>>> import numpy as np
>>> np.set_printoptions(precision=2, suppress=True, linewidth=120)
>>> W0 = np.load("block16.npy")
>>> print(W0)
[[  3.13  -3.01   4.04]
 [  2.61  -9.06  11.31]
 [  4.41   1.48  -1.33]
 [ -2.48  -5.95   7.17]
 [  3.98  -7.49   9.52]
 [ -2.39  13.51 -16.85]
 [  3.79  10.46 -12.41]
 [ -5.21  10.41 -13.38]
 [  2.98   0.1    0.37]
 [ -2.2  -12.01  14.48]
 [ -3.03   7.49  -9.6 ]
 [  9.16  11.89 -13.84]]
>>> other = W0 / np.sqrt((W0 ** 2).mean(axis=1, keepdims=True))
>>> print(other[1])
[ 0.31 -1.07  1.33]
>>> print(np.linalg.matrix_rank(W0 - W0.mean(axis=1, keepdims=True)))
2
>>> print(np.linalg.norm(other, axis=1))
[1.73 1.73 1.73 1.73 1.73 1.73 1.73 1.73 1.73 1.73 1.73 1.73]
>>> cen = (W0 - W0.mean(axis=0)) / W0.std(axis=0)
>>> print(np.argwhere(np.abs(cen) > 2))
[]
>>> print(cen.std(axis=0))
[1. 1. 1.]
>>> c = np.linalg.lstsq(np.delete(cen, 1, axis=1), cen[:, 1])[0]
>>> print(np.abs(c).argmax())
1
>>> print(np.round(1 - np.var(cen[:, 1] - np.delete(cen, 1, axis=1) @ c), 2))
1.0
>>> gram = np.cov(W0, rowvar=False)
>>> print(np.corrcoef(W0.T))
[[ 1.    0.01  0.03]
 [ 0.01  1.   -1.  ]
 [ 0.03 -1.    1.  ]]
>>> print(gram)
[[  17.63    0.23    1.47]
 [   0.23   81.85 -100.65]
 [   1.47 -100.65  123.95]]
>>> print(np.argsort(-W0.std(axis=0).round(6), kind="stable"))
[2 1 0]
>>> print(np.polyfit(W0[:, 1], W0[:, 2], 1))
[-1.23  0.12]
>>> print(gram.shape)
(3, 3)
>>> print(W0.std(axis=0))
[ 4.02  8.66 10.66]
>>> M = np.loadtxt("case0.csv", delimiter=",")
>>> print(M)
[[0. 1. 1. 0.]
 [1. 0. 1. 0.]
 [1. 1. 0. 0.]
 [0. 0. 0. 0.]]
>>> print([round(float(x), 2) for x in np.linalg.svd(M, compute_uv=False)[:3]])
[2.0, 1.0, 1.0]
